$ ipython --no-banner

In [1]: import numpy as np

In [2]: np.set_printoptions(precision=2, suppress=True, linewidth=200)

In [3]: tidy = lambda a: np.round(a, 2) + 0

In [4]: J = np.array([[2, 4, 2], [3, 5, 3], [4, 6, 4]])

In [5]: print(np.einsum("ij,ji->", J, J))
121

In [6]: tidy(np.linalg.det(2 * J)), tidy(np.linalg.det(J))
Out[6]: (np.float64(0.0), np.float64(0.0))

In [7]: tidy(np.linalg.eigvals(J))
Out[7]: array([11.,  0.,  0.])

In [8]: print(tidy(np.linalg.det(J.T)))
0.0

In [9]: U, s, VT = np.linalg.svd(J)

In [10]: tidy(s)
Out[10]: array([11.6,  0.6,  0. ])

In [11]: np.argmax(s[:-1] / (s[1:] + 1e-6)) + 1
Out[11]: np.int64(2)

In [12]: Y = U[:, :2] @ np.diag(s[:2]) @ VT[:2]

In [13]: np.linalg.matrix_rank(J, rtol=0.05)
Out[13]: np.int64(2)

In [14]: print(tidy(J @ np.linalg.pinv(J) @ J))
[[2. 4. 2.]
 [3. 5. 3.]
 [4. 6. 4.]]

In [15]: print(tidy(np.trace(np.linalg.pinv(J) @ J)))
2.0

In [16]: print(np.unique(J.round(6), axis=0).shape)
(3, 3)

In [17]: np.abs(np.diag(np.linalg.qr(J)[1])) > 1e-9
Out[17]: array([ True,  True, False])

In [18]: Y = J / np.sqrt((J ** 2).mean(axis=1, keepdims=True))

In [19]: tidy(J - J.mean(axis=1, keepdims=True))
Out[19]: 
array([[-0.67,  1.33, -0.67],
       [-0.67,  1.33, -0.67],
       [-0.67,  1.33, -0.67]])

In [20]: print(tidy(Y[0]))
[0.71 1.41 0.71]

In [21]: np.linalg.matrix_rank(Y) == np.linalg.matrix_rank(J)
Out[21]: np.True_

In [22]: print(tidy(np.linalg.norm(Y, axis=1)))
[1.73 1.73 1.73]

In [23]: rng = np.random.default_rng(5675)

In [24]: t = rng.uniform(0, 2 * np.pi, 19)

In [25]: q, _ = np.linalg.qr(np.array([[-1.1, -0.1], [-0.6, -1.7], [0.3, 1.6]]))

In [26]: mat = 10 * np.c_[np.cos(t), np.sin(t)] @ q.T

In [27]: tidy(mat)
Out[27]: 
array([[-8.73, -4.42,  2.06],
       [ 6.34, -4.74,  6.11],
       [ 8.97, -1.86,  4.01],
       [-2.78, -7.28,  6.27],
       [ 5.29, -5.44,  6.51],
       [-2.39, -7.31,  6.39],
       [ 9.13,  3.83, -1.39],
       [-6.66, -6.15,  4.22],
       [ 8.21,  5.  , -2.74],
       [ 6.45,  6.26, -4.38],
       [-0.52,  7.15, -6.97],
       [-1.97, -7.33,  6.51],
       [ 9.84,  1.05,  1.44],
       [ 9.35,  3.42, -0.94],
       [ 9.76,  2.12,  0.4 ],
       [-7.96, -5.24,  3.03],
       [ 9.67,  2.54, -0.02],
       [ 6.58,  6.19, -4.28],
       [-3.96, -7.11,  5.81]])

In [28]: # looks like rank 2

In [29]: d = np.linalg.norm(mat[:, None] - mat[None], axis=-1)

In [30]: d[4].round(6).argsort(kind="stable")[:4]
Out[30]: array([ 4,  1,  2, 11])

In [31]: print(np.linalg.matrix_rank(d ** 2))
3

In [32]: tidy(d[:5, :5])
Out[32]: 
array([[ 0.  , 15.61, 17.99,  7.83, 14.74],
       [15.61,  0.  ,  4.43,  9.47,  1.33],
       [17.99,  4.43,  0.  , 13.13,  5.71],
       [ 7.83,  9.47, 13.13,  0.  ,  8.28],
       [14.74,  1.33,  5.71,  8.28,  0.  ]])
